$ python3 -q
>>> import numpy as np
>>> np.set_printoptions(precision=3, suppress=True, linewidth=200, sign=" ")
>>> tidy = lambda a: np.round(a, 3) + 0
>>> F = np.load("run1.npy")
>>> F
array([[-1,  2, -3, -2,  2,  1,  3,  1,  0, -3, -3, -3, -2,  0],
       [-3,  3,  0, -3,  3, -3,  0, -1,  0, -2,  1, -1,  0, -1],
       [-3, -3,  0,  0,  2,  1,  2,  0,  1,  3,  0, -1, -3,  0],
       [ 2, -3,  0,  0,  1, -3, -2, -1, -3,  0, -2,  3,  1,  1],
       [ 3, -2, -2, -3, -3, -2, -1,  3,  0, -1,  0,  1, -2, -1],
       [ 0,  3,  1,  0,  1,  2, -2,  1,  2, -1, -1, -1,  2, -2],
       [-1,  3,  1,  3, -1, -1, -2,  1, -1, -1, -3, -3, -2, -3],
       [-2, -1,  1,  3, -2, -1,  0, -2,  2, -2,  0,  0,  3, -1],
       [-3, -2,  0, -1, -3, -3, -3,  0, -3,  2, -3, -1,  2, -1],
       [-1, -2,  3,  1, -3, -3,  3, -1, -2, -1, -3, -3,  2, -1],
       [ 3, -1, -1,  3, -1, -1,  1, -2,  2, -2,  0,  0,  2,  2],
       [-2, -2,  1,  0,  1,  1, -1,  2,  2, -3,  3, -1, -1,  3],
       [-3, -2,  2,  1,  0, -3,  1, -1, -3,  3,  3, -1, -1,  0],
       [-3,  3, -3,  0, -2,  0, -1,  2,  0,  1,  1,  2,  0,  3]])
>>> rng = np.random.default_rng(43861)
>>> labels = rng.permutation(14)
>>> print(labels)
[  2  12   1   7   0   5  13   4   8   9  10   6  11   3]
>>> other = F[labels][:, labels]
>>> np.allclose(other, F)
False
>>> print(np.trace(other))
-6
>>> tidy(np.sort(np.abs(np.linalg.eigvals(other))))
array([ 1.944,  3.66 ,  3.66 ,  4.708,  4.708,  5.357,  5.571,  5.571,  5.636,  6.933,  6.933,  7.005,  7.005,  7.505])
>>> np.diag(other)
array([ 0, -1,  3, -2, -1,  2,  3, -3, -3, -1,  0, -2, -1,  0])
>>> r0 = np.array([0, -2, -3, 1, 0, 3, 2, 0, 2, 1, 0, 0, 1, -1])
>>> other = F + np.outer(r0, np.eye(14)[12])
>>> print(np.linalg.matrix_rank(other - F))
1
>>> r0 = np.array([3, -2, 2])
>>> np.cross(F[8, :3], F[6, :3])
array([ -2,   3, -11])
>>> print(np.convolve(F[8], r0))
[ -9   0  -2  -7  -7  -5  -9   0 -15  12 -19   7   2  -9   6  -2]
>>> other = np.array([[0, -2],
...     [-1, -3],
...     [3, -1],
...     [0, -3],
...     [3, 3],
...     [-3, 2],
...     [0, 2],
...     [-2, -3],
...     [3, 2],
...     [1, -3],
...     [-1, 0],
...     [2, -1],
...     [2, 3]])
>>> basis = np.array([[1, 0, 2, 0, 2, 3, 1, 0, 1, 0, 1], [0, 3, 0, 2, 2, 1, 1, 2, 2, 1, 2]])
>>> m1 = other @ basis + 0.02 * rng.normal(size=(13, 11))
>>> tidy(m1)
array([[ -0.006,  -5.991,  -0.006,  -4.004,  -4.005,  -2.027,  -2.002,  -3.984,  -3.953,  -2.028,  -3.996],
       [ -0.983,  -9.003,  -2.007,  -6.002,  -7.997,  -5.997,  -3.992,  -6.011,  -7.006,  -2.959,  -6.976],
       [  3.026,  -2.986,   6.031,  -2.013,   4.018,   7.987,   1.992,  -1.967,   0.983,  -1.022,   1.023],
       [ -0.003,  -9.019,   0.017,  -5.992,  -6.031,  -3.02 ,  -2.985,  -6.011,  -6.004,  -3.037,  -6.019],
       [  2.965,   9.004,   5.995,   6.021,  12.024,  12.016,   5.991,   5.984,   9.026,   3.008,   9.005],
       [ -2.965,   6.001,  -6.005,   4.036,  -2.035,  -6.994,  -1.033,   4.003,   1.001,   1.994,   1.005],
       [  0.   ,   6.008,   0.015,   3.999,   3.998,   2.001,   1.959,   3.987,   4.031,   2.002,   3.981],
       [ -2.022,  -9.038,  -4.019,  -5.996, -10.009,  -8.997,  -4.99 ,  -5.981,  -7.973,  -2.986,  -7.998],
       [  2.983,   5.972,   5.982,   3.989,   9.979,  11.001,   5.011,   3.999,   7.031,   1.986,   6.988],
       [  0.99 ,  -8.984,   1.985,  -6.009,  -4.024,   0.001,  -1.996,  -5.998,  -5.005,  -2.989,  -5.008],
       [ -0.994,   0.011,  -1.992,   0.004,  -1.991,  -3.   ,  -0.992,  -0.025,  -0.997,  -0.006,  -0.992],
       [  2.024,  -2.999,   4.01 ,  -1.99 ,   2.003,   4.977,   0.962,  -1.998,   0.024,  -1.002,   0.002],
       [  1.995,   9.017,   3.986,   5.985,  10.003,   9.012,   4.949,   5.99 ,   8.013,   3.019,   8.011]])
>>> left, s, vt = np.linalg.svd(m1)
>>> tidy(s)
array([ 56.533,  23.757,   0.102,   0.092,   0.083,   0.055,   0.05 ,   0.043,   0.035,   0.024,   0.011])
>>> other = left[:, :2] @ np.diag(s[:2]) @ vt[:2]
>>> np.linalg.matrix_rank(other)
np.int64(2)
>>> tidy(np.abs(m1 - other).max())
np.float64(0.044)
>>> tidy(np.linalg.norm(m1 - other) / np.linalg.norm(m1))
np.float64(0.003)
